% python3 -q
>>> import numpy as np
>>> np.set_printoptions(suppress=True, linewidth=160)
>>> K = np.loadtxt("out18.csv", delimiter=",")
>>> print(K)
[[-11.7  14.2  13.4   2.2  41.3 -24.   39.   22.4]
 [-13.2  13.3  14.    3.2  41.  -25.   38.2  20.7]
 [-11.3  13.3  11.2   1.6  41.9 -23.   37.1  22.2]
 [-13.6  14.6  12.4   1.3  39.7 -23.8  37.9  23.6]
 [ 27.9  17.2   4.2 -40.8 -49.3 -25.8 -10.1  18.5]
 [-12.1  13.5  13.1   1.9  41.7 -25.7  39.2  22.7]
 [ 29.5  17.    5.  -41.1 -48.1 -21.4 -10.5  17.8]
 [-11.4  13.9  15.    0.7  40.6 -25.9  37.1  21. ]
 [ 30.3  17.8   4.  -40.7 -50.6 -24.1 -10.5  16.6]
 [-11.6  16.   12.6   2.4  43.1 -23.5  37.6  21.2]
 [-14.7  12.9  14.    1.8  41.9 -23.   38.4  22.4]
 [ 30.1  19.1   3.8 -40.5 -47.8 -23.5  -9.6  18.2]
 [ 30.5  18.6   4.4 -39.3 -48.2 -23.9  -9.2  17.9]
 [ 29.8  16.2   6.5 -38.8 -46.9 -22.4  -9.4  17.5]]
>>> left, sig, Vh = np.linalg.svd(K)
>>> print(np.argmax(sig[:-1] / (sig[1:] + 1e-6)) + 1)
2
>>> A2 = left[:, :2] @ np.diag(sig[:2]) @ Vh[:2]
>>> print(np.round(np.abs(K - A2).max(), 1))
2.2
>>> print(round(float(np.linalg.norm(K - A2) / np.linalg.norm(K)), 1))
0.0
>>> print(np.linalg.matrix_rank(K, rtol=0.05))
2
>>> P = K @ np.linalg.solve(K.T @ K, K.T)
>>> print(np.round(np.diag(P), 1))
[0.4 0.4 0.7 0.6 0.8 0.4 0.6 0.6 0.7 0.7 0.5 0.3 0.4 0.8]
>>> rng = np.random.default_rng(7337)
>>> z = rng.permutation(8)
>>> A2 = K[:, z] * rng.choice([-1, 1], 8)
>>> print(A2)
[[ 39.   14.2  24.    2.2  22.4 -41.3 -11.7 -13.4]
 [ 38.2  13.3  25.    3.2  20.7 -41.  -13.2 -14. ]
 [ 37.1  13.3  23.    1.6  22.2 -41.9 -11.3 -11.2]
 [ 37.9  14.6  23.8   1.3  23.6 -39.7 -13.6 -12.4]
 [-10.1  17.2  25.8 -40.8  18.5  49.3  27.9  -4.2]
 [ 39.2  13.5  25.7   1.9  22.7 -41.7 -12.1 -13.1]
 [-10.5  17.   21.4 -41.1  17.8  48.1  29.5  -5. ]
 [ 37.1  13.9  25.9   0.7  21.  -40.6 -11.4 -15. ]
 [-10.5  17.8  24.1 -40.7  16.6  50.6  30.3  -4. ]
 [ 37.6  16.   23.5   2.4  21.2 -43.1 -11.6 -12.6]
 [ 38.4  12.9  23.    1.8  22.4 -41.9 -14.7 -14. ]
 [ -9.6  19.1  23.5 -40.5  18.2  47.8  30.1  -3.8]
 [ -9.2  18.6  23.9 -39.3  17.9  48.2  30.5  -4.4]
 [ -9.4  16.2  22.4 -38.8  17.5  46.9  29.8  -6.5]]
>>> left, _, Vh = np.linalg.svd(K.T @ A2)
>>> print(np.round(left @ Vh, 1) + 0)
[[ 0.  0.  0.  0.  0.  0.  1.  0.]
 [ 0.  1.  0.  0.  0.  0.  0.  0.]
 [ 0.  0.  0.  0.  0.  0.  0. -1.]
 [ 0.  0.  0.  1.  0.  0.  0.  0.]
 [ 0.  0.  0.  0.  0. -1.  0.  0.]
 [ 0.  0. -1.  0.  0.  0.  0.  0.]
 [ 1.  0.  0.  0.  0.  0.  0.  0.]
 [ 0.  0.  0.  0.  1.  0.  0.  0.]]
>>> print(np.round(np.linalg.lstsq(K, A2)[0], 1) + 0)
[[ 0.  0.  0.  0.  0.  0.  1.  0.]
 [ 0.  1.  0.  0.  0.  0.  0.  0.]
 [ 0.  0.  0.  0.  0.  0.  0. -1.]
 [ 0.  0.  0.  1.  0.  0.  0.  0.]
 [ 0.  0.  0.  0.  0. -1.  0.  0.]
 [ 0.  0. -1.  0.  0.  0.  0.  0.]
 [ 1.  0.  0.  0.  0.  0.  0.  0.]
 [ 0.  0.  0.  0.  1.  0.  0.  0.]]
